% ipython --no-banner

In [1]: import numpy as np

In [2]: np.set_printoptions(precision=2, suppress=True, linewidth=140, floatmode="fixed")

In [3]: rnd = lambda a: np.round(a, 2) + 0

In [4]: feats = np.loadtxt("test3.csv", delimiter=",")

In [5]: feats
Out[5]: 
array([[-24.00,   2.00,   0.00,   3.00,   2.00],
       [  1.00,  26.00,   1.00,   1.00,   0.00],
       [  1.00,   3.00, -25.00,   0.00,   1.00],
       [  0.00,   1.00,   3.00, -10.00,   2.00],
       [  0.00,   1.00,   3.00,   2.00,  23.00]])

In [6]: rnd(np.linalg.norm(feats) ** 2 / np.linalg.norm(feats, 2) ** 2)
Out[6]: np.float64(3.57)

In [7]: np.linalg.norm(feats, axis=1).argmax()
Out[7]: np.int64(1)

In [8]: feats[3] @ feats[0]
Out[8]: np.float64(-24.0)

In [9]: u, g = feats[1], feats[4]

In [10]: u @ u
Out[10]: np.float64(679.0)

In [11]: p = (u @ g) / (u @ u) * u

In [12]: rnd(g - p)
Out[12]: array([-0.05, -0.19,  2.95,  1.95, 23.00])

In [13]: rnd(np.linalg.norm(u + g) ** 2 + np.linalg.norm(u - g) ** 2)
Out[13]: np.float64(2444.0)

In [14]: rnd(p)
Out[14]: array([0.05, 1.19, 0.05, 0.05, 0.00])

In [15]: np.kron(np.eye(2, dtype=int), feats)
Out[15]: 
array([[-24.00,   2.00,   0.00,   3.00,   2.00,  -0.00,   0.00,   0.00,   0.00,   0.00],
       [  1.00,  26.00,   1.00,   1.00,   0.00,   0.00,   0.00,   0.00,   0.00,   0.00],
       [  1.00,   3.00, -25.00,   0.00,   1.00,   0.00,   0.00,  -0.00,   0.00,   0.00],
       [  0.00,   1.00,   3.00, -10.00,   2.00,   0.00,   0.00,   0.00,  -0.00,   0.00],
       [  0.00,   1.00,   3.00,   2.00,  23.00,   0.00,   0.00,   0.00,   0.00,   0.00],
       [ -0.00,   0.00,   0.00,   0.00,   0.00, -24.00,   2.00,   0.00,   3.00,   2.00],
       [  0.00,   0.00,   0.00,   0.00,   0.00,   1.00,  26.00,   1.00,   1.00,   0.00],
       [  0.00,   0.00,  -0.00,   0.00,   0.00,   1.00,   3.00, -25.00,   0.00,   1.00],
       [  0.00,   0.00,   0.00,  -0.00,   0.00,   0.00,   1.00,   3.00, -10.00,   2.00],
       [  0.00,   0.00,   0.00,   0.00,   0.00,   0.00,   1.00,   3.00,   2.00,  23.00]])

In [16]: rnd(np.linalg.eigvals(feats).sum().real)
Out[16]: np.float64(-10.0)

In [17]: np.einsum("ij,ji->", feats, feats)
Out[17]: np.float64(2532.0)

In [18]: np.einsum("ii->", feats)
Out[18]: np.float64(-10.0)

In [19]: X = np.load("out19.npy")

In [20]: X
Out[20]: 
array([[ 0,  1,  0,  0],
       [ 2, -2,  0,  0],
       [ 0,  0,  0,  1],
       [ 0,  0,  2, -2]])

In [21]: hat = np.triu(np.array([[2, -1, 3, 0], [-3, 2, -1, 2], [0, 0, 2, 3], [1, 2, 1, 0]]), 1) + np.eye(4)

In [22]: A2 = hat @ X @ np.linalg.inv(hat)

In [23]: np.trace(A2), np.trace(X)
Out[23]: (np.float64(-4.0), np.int64(-4))

In [24]: np.linalg.matrix_rank(A2)
Out[24]: np.int64(4)

In [25]: hat @ X - X @ hat
Out[25]: 
array([[-2.00,  2.00,  1.00,  1.00],
       [ 0.00,  2.00, -4.00, -1.00],
       [ 0.00,  0.00,  6.00, -6.00],
       [ 0.00,  0.00,  0.00, -6.00]])

In [26]: u = np.array([2, 0, 5, 1])

In [27]: A2 = X + np.outer(u, np.eye(4)[2])

In [28]: A2
Out[28]: 
array([[ 0.00,  1.00,  2.00,  0.00],
       [ 2.00, -2.00,  0.00,  0.00],
       [ 0.00,  0.00,  5.00,  1.00],
       [ 0.00,  0.00,  3.00, -2.00]])

In [29]: Q = X.astype(float).copy()

In [30]: for j in range(4):
    ...:     Q[:, j] -= Q[:, :j] @ (Q[:, :j].T @ Q[:, j])
    ...:     Q[:, j] /= np.linalg.norm(Q[:, j])
    ...: 

In [31]: Q.T @ Q
Out[31]: 
array([[1.00, 0.00, 0.00, 0.00],
       [0.00, 1.00, 0.00, 0.00],
       [0.00, 0.00, 1.00, 0.00],
       [0.00, 0.00, 0.00, 1.00]])

In [32]: Q.T @ X
Out[32]: 
array([[ 2.00, -2.00,  0.00,  0.00],
       [ 0.00,  1.00,  0.00,  0.00],
       [ 0.00,  0.00,  2.00, -2.00],
       [ 0.00,  0.00,  0.00,  1.00]])

In [33]: Q
Out[33]: 
array([[0.00, 1.00, 0.00, 0.00],
       [1.00, 0.00, 0.00, 0.00],
       [0.00, 0.00, 0.00, 1.00],
       [0.00, 0.00, 1.00, 0.00]])

In [34]: u, g = X[0], X[2]

In [35]: u @ g
Out[35]: np.int64(0)

In [36]: p = (u @ g) / (u @ u) * u

In [37]: p
Out[37]: array([0.00, 0.00, 0.00, 0.00])

In [38]: np.outer(u, g)
Out[38]: 
array([[0, 0, 0, 0],
       [0, 0, 0, 1],
       [0, 0, 0, 0],
       [0, 0, 0, 0]])

In [39]: (g - p) @ u
Out[39]: np.float64(0.0)
